>>> import numpy as np
>>> np.set_printoptions(precision=1, suppress=True, linewidth=160, floatmode="fixed")
>>> out = np.array([[-6, 1], [-5, -1]])
>>> basis = np.array([[-5, -4, -2, -3, -2, 1],
...     [-4, -5, 1, -4, 1, 2],
...     [5, 3, -2, -3, 3, 3],
...     [-2, -2, 0, 1, 3, -2],
...     [2, -5, -1, 3, 2, 3],
...     [5, 1, 4, -1, 2, 0]])
>>> m1 = np.block([[out, np.array([[2, 1, 0, 0, 2, 2], [0, 0, 0, 2, 1, 1]])], [np.zeros((6, 2)), basis]])
>>> print(m1)
[[-6.0  1.0  2.0  1.0  0.0  0.0  2.0  2.0]
 [-5.0 -1.0  0.0  0.0  0.0  2.0  1.0  1.0]
 [ 0.0  0.0 -5.0 -4.0 -2.0 -3.0 -2.0  1.0]
 [ 0.0  0.0 -4.0 -5.0  1.0 -4.0  1.0  2.0]
 [ 0.0  0.0  5.0  3.0 -2.0 -3.0  3.0  3.0]
 [ 0.0  0.0 -2.0 -2.0  0.0  1.0  3.0 -2.0]
 [ 0.0  0.0  2.0 -5.0 -1.0  3.0  2.0  3.0]
 [ 0.0  0.0  5.0  1.0  4.0 -1.0  2.0  0.0]]
>>> x = np.array([1, 0, -1, 3, -2, -2, 0, -2])
>>> target = m1 @ x
>>> print(target)
[ -9.0 -11.0   1.0  -9.0   8.0  -2.0 -27.0  -8.0]
>>> print(np.round(np.linalg.solve(m1, target), 1) + 0)
[ 1.0  0.0 -1.0  3.0 -2.0 -2.0  0.0 -2.0]
>>> print(np.round(np.linalg.solve(m1, 2 * target), 1) + 0)
[ 2.0  0.0 -2.0  6.0 -4.0 -4.0  0.0 -4.0]
>>> print(np.round(np.linalg.solve(m1.T, m1[2]), 1) + 0)
[0.0 0.0 1.0 0.0 0.0 0.0 0.0 0.0]
>>> print(np.round(np.linalg.solve(m1, m1[:, 4]), 1) + 0)
[0.0 0.0 0.0 0.0 1.0 0.0 0.0 0.0]
>>> out = np.linalg.inv(m1)
>>> print(np.round(m1 @ out, 1) + 0)
[[1.0 0.0 0.0 0.0 0.0 0.0 0.0 0.0]
 [0.0 1.0 0.0 0.0 0.0 0.0 0.0 0.0]
 [0.0 0.0 1.0 0.0 0.0 0.0 0.0 0.0]
 [0.0 0.0 0.0 1.0 0.0 0.0 0.0 0.0]
 [0.0 0.0 0.0 0.0 1.0 0.0 0.0 0.0]
 [0.0 0.0 0.0 0.0 0.0 1.0 0.0 0.0]
 [0.0 0.0 0.0 0.0 0.0 0.0 1.0 0.0]
 [0.0 0.0 0.0 0.0 0.0 0.0 0.0 1.0]]
>>> print(round(float(np.linalg.cond(m1)), 1))
14.7
>>> print(np.round(np.linalg.slogdet(m1)[0], 1))
-1.0
>>> print((np.abs(out) > 1e-9).astype(int))
[[1 1 1 1 1 1 1 1]
 [1 1 1 1 1 1 1 1]
 [0 0 1 1 1 1 1 1]
 [0 0 1 1 1 1 1 1]
 [0 0 1 1 1 1 1 1]
 [0 0 1 1 1 1 1 1]
 [0 0 1 1 1 1 1 1]
 [0 0 1 1 1 1 1 1]]
>>> rng = np.random.default_rng(76)
>>> out = m1 + rng.integers(-2, 3, (8, 6)) @ rng.integers(-2, 3, (6, 8))
>>> print(out)
[[  3.0   0.0  10.0   5.0  -7.0  -4.0   4.0   0.0]
 [ -8.0   2.0  -9.0  -4.0   1.0   4.0  -2.0   4.0]
 [  3.0  -1.0   1.0  -6.0  -2.0  -9.0  -1.0  -1.0]
 [ -8.0   0.0 -13.0 -15.0   9.0   0.0  -6.0   5.0]
 [-11.0   2.0   1.0   0.0   2.0   0.0   3.0   6.0]
 [-15.0   2.0 -15.0   0.0   4.0   7.0   5.0  -1.0]
 [  9.0  -1.0   8.0   1.0  -9.0  -1.0   5.0   0.0]
 [  6.0   7.0   6.0  10.0  -4.0  -4.0  10.0   2.0]]
>>> print(np.linalg.matrix_rank(out - m1, tol=1e-8))
6
>>> u, v = out[5], out[4]
>>> print(u @ v)
171.0
>>> p = (u @ v) / (u @ u) * u
>>> print(np.round(np.linalg.norm(u + v) ** 2 + np.linalg.norm(u - v) ** 2, 1))
1440.0
>>> print(p)
[-4.7  0.6 -4.7  0.0  1.3  2.2  1.6 -0.3]
>>> print(np.round((v - p) @ u, 1))
-0.0
>>> print(np.linalg.matrix_rank(np.outer(u, v)))
1
>>> print(np.outer(u, v))
[[165.0 -30.0 -15.0  -0.0 -30.0  -0.0 -45.0 -90.0]
 [-22.0   4.0   2.0   0.0   4.0   0.0   6.0  12.0]
 [165.0 -30.0 -15.0  -0.0 -30.0  -0.0 -45.0 -90.0]
 [ -0.0   0.0   0.0   0.0   0.0   0.0   0.0   0.0]
 [-44.0   8.0   4.0   0.0   8.0   0.0  12.0  24.0]
 [-77.0  14.0   7.0   0.0  14.0   0.0  21.0  42.0]
 [-55.0  10.0   5.0   0.0  10.0   0.0  15.0  30.0]
 [ 11.0  -2.0  -1.0  -0.0  -2.0  -0.0  -3.0  -6.0]]
>>> print(np.round(np.linalg.det(m1), 1))
-140965.0
>>> assert m1 == m1.T
Traceback (most recent call last):
  File "<python-input-31>", line 1, in <module>
    assert m1 == m1.T
           ^^^^^^^^^^
ValueError: The truth value of an array with more than one element is ambiguous. Use a.any() or a.all()
>>> data = np.array([[6.0, 0.0, 5.0, 0.0],
...     [0.0, 6.0, 0.0, 5.0],
...     [5.0, 0.0, 6.0, 0.0],
...     [0.0, 5.0, 0.0, 6.0]])
>>> L = np.linalg.cholesky(data)
>>> print(L)
[[2.4 0.0 0.0 0.0]
 [0.0 2.4 0.0 0.0]
 [2.0 0.0 1.4 0.0]
 [0.0 2.0 0.0 1.4]]
